$ python3 -q
>>> import numpy as np
>>> from numpy import linalg as LA
>>> np.set_printoptions(precision=2, suppress=True, linewidth=120)
>>> feats = np.load("m.npy")
>>> feats
array([[ 0.,  0., -1.],
       [ 1., -1., -1.],
       [ 0.,  0., -1.]])
>>> blk = np.stack([feats, 2 * feats, feats[::-1]])
>>> LA.matrix_rank(blk.reshape(3, -1))
np.int64(1)
>>> np.einsum("bij,cij->bc", blk, blk)
array([[ 5., 10.,  5.],
       [10., 20., 10.],
       [ 5., 10.,  5.]])
>>> LA.det(blk)
array([0., 0., 0.])
>>> blk.sum(axis=0)
array([[ 0.,  0., -4.],
       [ 4., -4., -4.],
       [ 0.,  0., -4.]])
>>> blk.shape
(3, 3, 3)
>>> rng = np.random.default_rng(658360)
>>> lab = rng.permutation(3)
>>> lab
array([2, 0, 1])
>>> other = feats[lab][:, lab]
>>> np.allclose(other, feats)
False
>>> np.round(LA.det(other), 2), np.round(LA.det(feats[lab]), 2)
(np.float64(0.0), np.float64(0.0))
>>> round(float(LA.norm(feats, 1)), 2), round(float(LA.norm(feats, np.inf)), 2)
(3.0, 3.0)
>>> LA.norm(feats, axis=1).argmax()
np.int64(1)
>>> feats[1] @ feats[2]
np.float64(1.0)
>>> round(float(LA.norm(feats, "nuc")), 2)
3.0
>>> LA.norm(feats, axis=0)
array([1.  , 1.  , 1.73])
>>> np.round(LA.norm(feats[1], 1), 2), np.round(LA.norm(feats[1], np.inf), 2)
(np.float64(3.0), np.float64(1.0))
>>> W0 = np.array([[-6, -7, -6, -7, -7, -8],
...     [11, 10, 11, 10, 10, 9],
...     [-2, -3, -2, -3, -3, -4],
...     [6, 5, 6, 5, 5, 4],
...     [-4, -5, -4, -5, -5, -6]])
>>> W0
array([[-6, -7, -6, -7, -7, -8],
       [11, 10, 11, 10, 10,  9],
       [-2, -3, -2, -3, -3, -4],
       [ 6,  5,  6,  5,  5,  4],
       [-4, -5, -4, -5, -5, -6]])
>>> # columns 0 and 2 are equal
>>> other = W0[0, 0] * W0[1:] - np.outer(W0[1:, 0], W0[0])
>>> other
array([[ 0, 17,  0, 17, 17, 34],
       [ 0,  4,  0,  4,  4,  8],
       [ 0, 12,  0, 12, 12, 24],
       [ 0,  2,  0,  2,  2,  4]])
>>> W0[:, 0] / W0[0, 0]
array([ 1.  , -1.83,  0.33, -1.  ,  0.67])
>>> np.flatnonzero(~other.round(6).any(axis=1))
array([], dtype=int64)
>>> cov = W0.T @ W0
>>> np.trace(cov), (W0 ** 2).sum()
(np.int64(1263), np.int64(1263))
>>> LA.matrix_rank(cov)
np.int64(2)
>>> np.diag(cov)
array([213, 208, 213, 208, 208, 213])
>>> np.round(LA.svd(W0, compute_uv=False) ** 2, 2) + 0
array([1248.84,   14.16,    0.  ,    0.  ,    0.  ])
>>> cov
array([[213, 208, 213, 208, 208, 203],
       [208, 208, 208, 208, 208, 208],
       [213, 208, 213, 208, 208, 203],
       [208, 208, 208, 208, 208, 208],
       [208, 208, 208, 208, 208, 208],
       [203, 208, 203, 208, 208, 213]])
>>> U, sv, VT = LA.svd(W0)
>>> sv.round(2) + 0
array([35.34,  3.76,  0.  ,  0.  ,  0.  ])
>>> np.argmax(sv[:-1] / (sv[1:] + 1e-6)) + 1
np.int64(2)
>>> other = U[:, :2] @ np.diag(sv[:2]) @ VT[:2]
>>> LA.matrix_rank(other)
np.int64(2)
>>> round(LA.norm(W0 - other, 2), 2), round(float(sv[2]), 2)
(np.float64(0.0), 0.0)
>>> round(float(np.abs(W0 - other).max()), 2)
0.0
>>> LA.cond(W0) > 100
np.True_
>>> round(float(LA.norm(W0, 2) / LA.norm(W0)), 2)
0.99
>>> U, sv, VT = LA.svd(W0)
>>> vecs = VT[:(sv > 1e-8).sum()]
>>> vec = W0[3] + 3 * W0[1] + rng.integers(2) * np.eye(6)[3]
>>> vec
array([39., 35., 39., 35., 35., 31.])
>>> LA.matrix_rank(np.vstack([W0, vec]))
np.int64(2)
>>> np.round(LA.norm(vec - vecs.T @ vecs @ vec), 2)
np.float64(0.0)
>>> np.diag(vecs.T @ vecs)
array([0.41, 0.18, 0.41, 0.18, 0.18, 0.65])
>>> mat = (rng.random((7, 7)) < 0.3) + np.eye(7)
>>> mat /= mat.sum(axis=1, keepdims=True)
>>> mat
array([[0.33, 0.  , 0.  , 0.  , 0.33, 0.  , 0.33],
       [0.  , 0.5 , 0.  , 0.  , 0.  , 0.5 , 0.  ],
       [0.  , 0.25, 0.25, 0.25, 0.  , 0.25, 0.  ],
       [0.25, 0.  , 0.25, 0.5 , 0.  , 0.  , 0.  ],
       [0.  , 0.  , 0.25, 0.  , 0.5 , 0.  , 0.25],
       [0.  , 0.  , 0.  , 0.  , 0.5 , 0.5 , 0.  ],
       [0.  , 0.5 , 0.  , 0.  , 0.  , 0.  , 0.5 ]])
>>> # row-stochastic, so 1 is an eigenvalue
>>> f = np.array([2, 1, 0, 2, 0, 0, 0])
>>> other = mat + np.outer(f, np.eye(7)[2])
>>> LA.matrix_rank(LA.inv(other) - LA.inv(mat), tol=1e-8)
np.int64(1)
>>> LA.matrix_power(mat, 2)
array([[0.11, 0.17, 0.08, 0.  , 0.28, 0.  , 0.36],
       [0.  , 0.25, 0.  , 0.  , 0.25, 0.5 , 0.  ],
       [0.06, 0.19, 0.12, 0.19, 0.12, 0.31, 0.  ],
       [0.21, 0.06, 0.19, 0.31, 0.08, 0.06, 0.08],
       [0.  , 0.19, 0.19, 0.06, 0.25, 0.06, 0.25],
       [0.  , 0.  , 0.12, 0.  , 0.5 , 0.25, 0.12],
       [0.  , 0.5 , 0.  , 0.  , 0.  , 0.25, 0.25]])
>>> LA.matrix_power(mat, 100)
array([[0.02, 0.19, 0.1 , 0.05, 0.25, 0.24, 0.14],
       [0.02, 0.19, 0.1 , 0.05, 0.25, 0.24, 0.14],
       [0.02, 0.19, 0.1 , 0.05, 0.25, 0.24, 0.14],
       [0.02, 0.19, 0.1 , 0.05, 0.25, 0.24, 0.14],
       [0.02, 0.19, 0.1 , 0.05, 0.25, 0.24, 0.14],
       [0.02, 0.19, 0.1 , 0.05, 0.25, 0.24, 0.14],
       [0.02, 0.19, 0.1 , 0.05, 0.25, 0.24, 0.14]])
>>> mat.sum(axis=1)
array([1., 1., 1., 1., 1., 1., 1.])
>>> p = np.eye(7)[3]
>>> for _ in range(4):
...     p = p @ mat
...     print(p.round(2))
... 
[0.25 0.   0.25 0.5  0.   0.   0.  ]
[0.21 0.06 0.19 0.31 0.08 0.06 0.08]
[0.15 0.12 0.15 0.2  0.14 0.11 0.13]
[0.1  0.16 0.12 0.14 0.18 0.15 0.15]
>>> K = np.loadtxt("block10.csv", delimiter=",")
>>> K
array([[ 1.65, -5.12, -5.36, -2.85,  0.43,  0.13],
       [-2.65,  0.75,  4.3 ,  1.61,  1.27, -1.64],
       [ 4.58,  0.41,  4.13,  1.74, -2.44,  1.06],
       [-3.78,  1.37,  0.48,  0.75,  0.8 , -4.07],
       [ 1.25, -0.8 ,  0.2 , -0.41,  0.14,  0.84],
       [-8.18,  1.36,  3.48, -1.21,  1.25, -8.77],
       [-4.97, -3.26, -0.94,  1.86,  1.62, -5.78],
       [-0.6 , -3.84, -2.2 ,  0.31,  2.01, -5.73],
       [ 0.63, -1.22, -5.02, -3.96,  1.11,  0.64],
       [ 0.5 ,  2.96,  6.86,  1.73,  0.39,  2.63],
       [-2.  ,  0.78,  3.97,  4.52, -2.01,  1.15],
       [-5.07,  3.36,  3.36, -0.8 ,  2.04, -3.88],
       [ 3.94,  0.22, -0.33, -1.22, -1.14,  2.21],
       [-5.12,  3.14,  0.79,  0.05,  1.53, -5.12],
       [-6.84,  6.  ,  7.92,  0.57,  0.26,  0.4 ],
       [-1.7 ,  6.79,  9.47,  3.36, -1.84,  2.93],
       [-2.52,  1.26,  2.76,  1.52,  0.71,  0.34],
       [-0.39, -0.64,  3.38,  4.46,  0.3 , -2.44],
       [-3.1 ,  2.87,  0.97, -1.22, -0.77, -2.32],
       [-3.01,  4.62,  5.88, -2.27,  2.55, -0.06],
       [-0.8 ,  2.59,  6.7 ,  4.58, -0.83,  1.29],
       [ 1.46,  1.51,  8.07,  4.36,  0.52,  0.36],
       [-1.92,  4.8 ,  5.36, -2.01,  0.56,  3.28]])
>>> vec = np.array([6, 7, 3, 0, 9, 7])
>>> K @ np.eye(6)[2]
array([-5.36,  4.3 ,  4.13,  0.48,  0.2 ,  3.48, -0.94, -2.2 , -5.02,  6.86,  3.97,  3.36, -0.33,  0.79,  7.92,  9.47,
        2.76,  3.38,  0.97,  5.88,  6.7 ,  8.07,  5.36])
>>> np.sign((K @ vec).round(6))
array([-1.,  1.,  1., -1.,  1., -1., -1., -1., -1.,  1., -1., -1.,  1., -1.,  1.,  1.,  1., -1., -1.,  1.,  1.,  1.,
        1.])
>>> vec @ K
Traceback (most recent call last):
  File "<python-input-69>", line 1, in <module>
    vec @ K
    ~~~~^~~
ValueError: matmul: Input operand 1 has a mismatch in its core dimension 0, with gufunc signature (n?,k),(k,m?)->(n?,m?) (size 23 is different from 6)
>>> LA.norm(K @ vec) <= LA.norm(K, 2) * LA.norm(vec) + 1e-9
np.True_
>>> LA.lstsq(W0[:-1].T, W0[-1])[2]
np.int32(2)
>>> np.unique(W0.round(6), axis=0).shape
(5, 6)
>>> W0 @ LA.pinv(W0) @ W0
array([[-6., -7., -6., -7., -7., -8.],
       [11., 10., 11., 10., 10.,  9.],
       [-2., -3., -2., -3., -3., -4.],
       [ 6.,  5.,  6.,  5.,  5.,  4.],
       [-4., -5., -4., -5., -5., -6.]])
>>> LA.cond(feats) > 100
np.True_
>>> round(float(LA.norm(feats, 2) / LA.norm(feats)), 2)
0.89
>>> LA.matrix_rank(feats, rtol=0.1)
np.int64(2)
>>> np.round(LA.norm(K, "nuc"), 2)
np.float64(76.72)
>>> round(float(LA.norm(K, 2)), 2)
28.74
>>> LA.norm(K, axis=0)
array([17.09, 15.31, 22.98, 12.05,  6.5 , 15.87])
>>> round(LA.norm(K) ** 2 / LA.norm(K, 2) ** 2, 2)
np.float64(1.81)
>>> LA.norm(K, axis=1).argmax()
np.int64(15)
>>> round(K[4] @ K[11], 2)
np.float64(-11.0)
>>> round(float(LA.norm(K[4] - K[11])), 2)
9.66
>>> F = np.load("mat.npy")
>>> F
array([[ 0, -3,  0, -3,  0, -3],
       [ 0, -3,  0, -3,  0, -3],
       [ 1,  0,  1,  0,  1,  0],
       [ 0, -3,  0, -3,  0, -3],
       [ 0, -3,  0, -3,  0, -3],
       [ 1,  0,  1,  0,  1,  0]])
>>> # column 2 repeats column 0
>>> LA.norm(F, axis=1).argmax()
np.int64(0)
>>> round(float(LA.norm(F[1], 1)), 2), round(LA.norm(F[1], np.inf), 2)
(9.0, np.float64(3.0))
>>> LA.norm(F, axis=1)
array([5.2 , 5.2 , 1.73, 5.2 , 5.2 , 1.73])
>>> round(LA.norm(F, 1), 2), np.round(LA.norm(F, np.inf), 2)
(np.float64(12.0), np.float64(9.0))
>>> round(float(LA.norm(F[1] - F[3])), 2)
0.0
>>> round(LA.norm(F) ** 2 / LA.norm(F, 2) ** 2, 2)
np.float64(1.06)
>>> F[1] @ F[3]
np.int64(27)
>>> blk = np.stack([W0, 2 * W0, W0[::-1]])
>>> blk.shape
(3, 5, 6)
>>> blk.sum(axis=0)
array([[-22, -26, -22, -26, -26, -30],
       [ 39,  35,  39,  35,  35,  31],
       [ -8, -12,  -8, -12, -12, -16],
       [ 29,  25,  29,  25,  25,  21],
       [-18, -22, -18, -22, -22, -26]])
>>> (blk @ W0.T).shape
(3, 5, 5)
>>> np.einsum("bij,cij->bc", blk, blk)
array([[1263, 2526, 1089],
       [2526, 5052, 2178],
       [1089, 2178, 1263]])
>>> LA.matrix_rank(blk.reshape(3, -1))
np.int64(2)
>>> A = np.loadtxt("out9.csv", delimiter=",")
>>> A
array([[ 1.,  1.,  1.,  1.,  1.,  1.,  1.,  1.],
       [ 1., -1.,  1., -1.,  1., -1.,  1., -1.],
       [ 1.,  1., -1., -1., -1., -1.,  1.,  1.],
       [ 1., -1., -1.,  1.,  1., -1., -1.,  1.],
       [ 1., -1., -1.,  1., -1.,  1.,  1., -1.]])
>>> blk = np.stack([A, -2 * A, A[::-1]])
>>> blk.shape
(3, 5, 8)
>>> LA.matrix_rank(blk)
array([5, 5, 5])
>>> np.einsum("bij,cij->bc", blk, blk)
array([[ 40., -80.,   8.],
       [-80., 160., -16.],
       [  8., -16.,  40.]])
>>> P = K @ LA.solve(K.T @ K, K.T)
>>> np.round(LA.eigvalsh(P), 2) + 0
array([0., 0., 0., 0., 0., 0., 0., 0., 0., 0., 0., 0., 0., 0., 0., 0., 0., 1., 1., 1., 1., 1., 1.])
>>> np.allclose(P @ P, P)
True
>>> LA.matrix_rank(np.eye(23) - P)
np.int64(17)
>>> round(np.trace(P), 2)
np.float64(6.0)
>>> other = A + rng.integers(-2, 3, (5, 1)) @ rng.integers(-2, 3, (1, 8))
>>> other
array([[ 3., -1.,  1., -1., -1.,  1.,  1., -1.],
       [ 3., -3.,  1., -3., -1., -1.,  1., -3.],
       [-3.,  5., -1.,  3.,  3., -1.,  1.,  5.],
       [ 3., -3., -1., -1., -1., -1., -1., -1.],
       [ 1., -1., -1.,  1., -1.,  1.,  1., -1.]])
>>> np.round(LA.svd(other - A, compute_uv=False), 2) + 0
array([11.83,  0.  ,  0.  ,  0.  ,  0.  ])
>>> other - A
array([[ 2., -2.,  0., -2., -2.,  0.,  0., -2.],
       [ 2., -2.,  0., -2., -2.,  0.,  0., -2.],
       [-4.,  4.,  0.,  4.,  4.,  0.,  0.,  4.],
       [ 2., -2.,  0., -2., -2.,  0.,  0., -2.],
       [ 0.,  0.,  0.,  0.,  0.,  0.,  0.,  0.]])
>>> np.abs(other - A).sum(axis=1)
array([10., 10., 20., 10.,  0.])
